$ python -q
>>> import numpy as np
>>> import numpy.linalg as la
>>> np.set_printoptions(precision=1, suppress=True, linewidth=120, legacy="1.25")
>>> rng = np.random.default_rng(2135)
>>> m1 = rng.normal(size=(17, 3)) + 3 * np.array([2, 0, 2])
>>> print(m1.round(1) + 0)
[[ 7.2  0.6  7.1]
 [ 6.3  0.   7. ]
 [ 6.6 -1.6  5.4]
 [ 6.7  1.2  5.5]
 [ 4.   2.6  5.5]
 [ 6.8  0.6  6.9]
 [ 5.7 -1.3  6.3]
 [ 8.3 -2.3  6.9]
 [ 6.7 -1.5  6.9]
 [ 5.6  0.5  6.8]
 [ 5.7  0.6  6.2]
 [ 6.7 -1.8  6.3]
 [ 5.1  0.5  6.2]
 [ 6.8  0.6  5.4]
 [ 4.8 -1.3  4.9]
 [ 7.9  0.2  5.8]
 [ 4.9  0.3  6.3]]
>>> Q, V = la.qr(m1[:, :1])[0], la.qr(m1[:, 1:])[0]
>>> sig = la.svd(Q.T @ V, compute_uv=False)
>>> sig
array([1.])
>>> np.round(la.norm(Q @ Q.T - V @ V.T, 2), 1)
1.0
>>> print(np.degrees(np.arccos(sig.clip(0, 1))))
[9.3]
>>> print((sig > 0.9).sum())
1
>>> proj = m1 @ la.solve(m1.T @ m1, m1.T)
>>> proj @ m1[:, 0]
array([7.2, 6.3, 6.6, 6.7, 4. , 6.8, 5.7, 8.3, 6.7, 5.6, 5.7, 6.7, 5.1, 6.8, 4.8, 7.9, 4.9])
>>> np.round(la.eigvalsh(proj), 1) + 0
array([0., 0., 0., 0., 0., 0., 0., 0., 0., 0., 0., 0., 0., 0., 1., 1., 1.])
>>> lab = m1[:, 2] > np.median(m1[:, 2])
>>> f = m1[lab].mean(axis=0) - m1[~lab].mean(axis=0)
>>> round(float((((m1 - m1.mean(axis=0)) @ f > 0) == lab).mean()), 1)
0.7
>>> f
array([ 0.6, -0.6,  1.1])
>>> ((m1 - m1.mean(axis=0)) @ f > 0).astype(int)
array([1, 1, 1, 0, 0, 1, 1, 1, 1, 0, 0, 1, 0, 0, 0, 1, 0])
>>> Y = np.c_[m1[:, :2] @ np.array([[6, 2], [-7, -6]]), np.array([-1, 2, 1, 0, -2, -2, -2, 2, -1, 2, 2, -1, -1, 0, 0, 1, 1])]
>>> Y
array([[39. , 10.8, -1. ],
       [37.9, 12.6,  2. ],
       [50.8, 22.8,  1. ],
       [31.9,  6.4,  0. ],
       [ 5.6, -7.7, -2. ],
       [36.9, 10.2, -2. ],
       [43.6, 19.5, -2. ],
       [66.4, 30.7,  2. ],
       [50.8, 22.6, -1. ],
       [30.2,  8.3,  2. ],
       [29.7,  7.5,  2. ],
       [52.4, 24. , -1. ],
       [26.9,  7.1, -1. ],
       [36.6,  9.9,  0. ],
       [37.7, 17.4,  0. ],
       [45.7, 14.5,  1. ],
       [27.5,  8.2,  1. ]])
>>> print(np.round(la.norm(Y - m1 @ la.lstsq(m1, Y)[0], axis=0), 1) + 0)
[0.  0.  5.7]
>>> la.norm(la.qr(m1)[0].T @ Y, axis=0) ** 2 / ((Y ** 2).sum(axis=0) + 1e-12)
array([1. , 1. , 0.1])
>>> la.matrix_rank(np.c_[m1, Y])
4
>>> np.round(la.lstsq(m1, Y[:, 0])[0], 1) + 0
array([ 6., -7.,  0.])
>>> W2 = m1[[11, 0]].astype(float)
>>> for _ in range(5):
...     lab = la.norm(m1[:, None] - W2, axis=-1).argmin(axis=1)
...     W2 = np.array([m1[lab == j].mean(axis=0) for j in range(2)])
... 
>>> lab
array([1, 1, 0, 1, 1, 1, 0, 0, 0, 1, 1, 0, 1, 1, 0, 1, 1])
>>> np.bincount(lab)
array([ 6, 11])
>>> W2[1] - W2[0]
array([-0.4,  2.3,  0.1])
>>> np.abs(W2[1] - W2[0]).argmax()
1
>>> data = np.load("sample17.npy")
>>> data
array([[ 0, -2, -3, -4, -4],
       [ 2,  0, -1,  2,  4],
       [ 3,  1,  0,  1, -2],
       [ 4, -2, -1,  0, -2],
       [ 4, -4,  2,  2,  0]])
>>> [round(float(x), 1) for x in la.svd(data, compute_uv=False)[:3]]
[8.0, 8.0, 3.4]
>>> proj = np.triu(np.array([[9, 2, 2, 2, 9],
...     [2, 7, 2, 1, 3],
...     [7, 9, 1, 3, 0],
...     [8, 5, 2, 4, 7],
...     [6, 5, 8, 8, 8]]), 1) + np.eye(5)
>>> Y = proj @ data @ la.inv(proj)
>>> round(la.det(Y), 1)
-0.0
>>> proj @ data - data @ proj
array([[ 54., -38.,  18.,  35.,  34.],
       [ 22., -16.,   1.,   7., -38.],
       [ 12., -12., -11.,  -7., -43.],
       [ 28., -36.,  10.,  11., -30.],
       [  0.,  -8.,   0., -10., -38.]])
>>> np.round(np.poly(Y), 1) + 0
array([  1.,   0.,  75.,   0., 744.,   0.])
>>> la.matrix_rank(Y)
4
>>> np.round(la.det(data.T), 1)
-0.0
>>> np.einsum("ij,ji->", data, data)
-150
>>> np.round(np.poly(data), 1) + 0
array([  1.,   0.,  75.,   0., 744.,   0.])
>>> vec = np.array([-2, 0, -2, -3, 2])
>>> (data * vec).sum(axis=1)
array([ 10,   0, -13, -10, -18])
>>> print(data @ np.eye(5)[1])
[-2.  0.  1. -2. -4.]
>>> np.sign((data @ vec).round(6))
array([ 1,  0, -1, -1, -1])
>>> U, sig, vt = la.svd(data)
>>> V = vt[:(sig > 1e-8).sum()]
>>> vec = data[4] + -2 * data[0] + rng.integers(2) * np.eye(5)[0]
>>> vec
array([ 5.,  0.,  8., 10.,  8.])
>>> round(float(la.norm(vec - V.T @ V @ vec)), 1)
0.4
>>> la.matrix_rank(np.vstack([data, vec]))
5
>>> np.diag(V.T @ V)
array([0.9, 1. , 0.8, 0.5, 0.9])
>>> Y = np.array([[1, 1], [1, -1]])
>>> J = np.kron(Y, np.kron(Y, Y))[rng.permutation(8)][:3]
>>> J
array([[ 1,  1, -1, -1,  1,  1, -1, -1],
       [ 1, -1, -1,  1, -1,  1,  1, -1],
       [ 1,  1,  1,  1,  1,  1,  1,  1]])
>>> t = np.radians(90)
>>> R = np.eye(8)
>>> R[5, 5] = R[6, 6] = np.cos(t)
>>> R[5, 6], R[6, 5] = -np.sin(t), np.sin(t)
>>> print(R.round(1) + 0)
[[ 1.  0.  0.  0.  0.  0.  0.  0.]
 [ 0.  1.  0.  0.  0.  0.  0.  0.]
 [ 0.  0.  1.  0.  0.  0.  0.  0.]
 [ 0.  0.  0.  1.  0.  0.  0.  0.]
 [ 0.  0.  0.  0.  1.  0.  0.  0.]
 [ 0.  0.  0.  0.  0.  0. -1.  0.]
 [ 0.  0.  0.  0.  0.  1.  0.  0.]
 [ 0.  0.  0.  0.  0.  0.  0.  1.]]
>>> Y = J @ R.T
>>> np.allclose(la.norm(J, axis=1), la.norm(Y, axis=1))
True
>>> np.round(la.det(R), 1), np.trace(R)
(1.0, 6.0)
>>> vec = np.array([-3, 3, -3, 2, 1, -2, 0, 0])
>>> a = np.maximum(J @ vec, 0)
>>> np.flatnonzero(a > 1e-9)
array([], dtype=int64)
>>> np.tanh(J @ vec)
array([ 0., -1., -1.])
>>> np.maximum(J @ vec, 0) - np.maximum(-J @ vec, 0)
array([ 0, -4, -2])
>>> print(a)
[0 0 0]
>>> Y = J / np.sqrt((J ** 2).mean(axis=1, keepdims=True))
>>> J - J.mean(axis=1, keepdims=True)
array([[ 1.,  1., -1., -1.,  1.,  1., -1., -1.],
       [ 1., -1., -1.,  1., -1.,  1.,  1., -1.],
       [ 0.,  0.,  0.,  0.,  0.,  0.,  0.,  0.]])
>>> la.matrix_rank(J - J.mean(axis=1, keepdims=True))
2
>>> def softmax(z):
...     e = np.exp(z - z.max(axis=-1, keepdims=True))
...     return e / e.sum(axis=-1, keepdims=True)
... 
>>> np.round(softmax(10 * J[1]), 1) + 0
array([0.2, 0. , 0. , 0.2, 0. , 0.2, 0.2, 0. ])
>>> scores = J @ J.T / np.sqrt(8)
>>> print(softmax(scores))
[[0.9 0.1 0.1]
 [0.1 0.9 0.1]
 [0.1 0.1 0.9]]
>>> print(softmax(scores)[1] @ J)
[ 1.  -0.8 -0.9  0.9 -0.8  1.   0.9 -0.9]
>>> softmax(scores + np.triu(np.full(scores.shape, -np.inf), 1))
array([[1. , 0. , 0. ],
       [0.1, 0.9, 0. ],
       [0.1, 0.1, 0.9]])
>>> W0 = np.load("m.npy")
>>> W0
array([[ 1.7,  2.4, -0.1,  0.6],
       [-0.7,  1.2, -0.7, -2.5],
       [-1.9, -1.7, -0.2, -1.6],
       [-1.6, -0.5, -0.5, -2.4],
       [ 0.4, -1.6,  0.7,  2.4],
       [ 1.8,  1.1,  0.4,  2.1],
       [-1.7, -0.8, -0.4, -2.3],
       [-0.1, -2.1,  0.7,  2. ],
       [-1.6, -0.4, -0.5, -2.4],
       [ 1.8,  1.9,  0.1,  1.4],
       [-1.9, -1.7, -0.2, -1.7],
       [-1. , -2.6,  0.5,  0.9],
       [-0.1,  2. , -0.7, -2.1]])
>>> U, sig, vt = la.svd(W0)
>>> V = vt[:(sig > 1e-8).sum()]
>>> vec = W0[10] + 5 * W0[9] + rng.integers(2) * np.eye(4)[2]
>>> print(vec)
[7.4 7.7 1.4 5.5]
>>> print(round(float(la.norm(vec - V.T @ V @ vec)), 1))
1.0
>>> print(la.matrix_rank(np.vstack([W0, vec])))
3
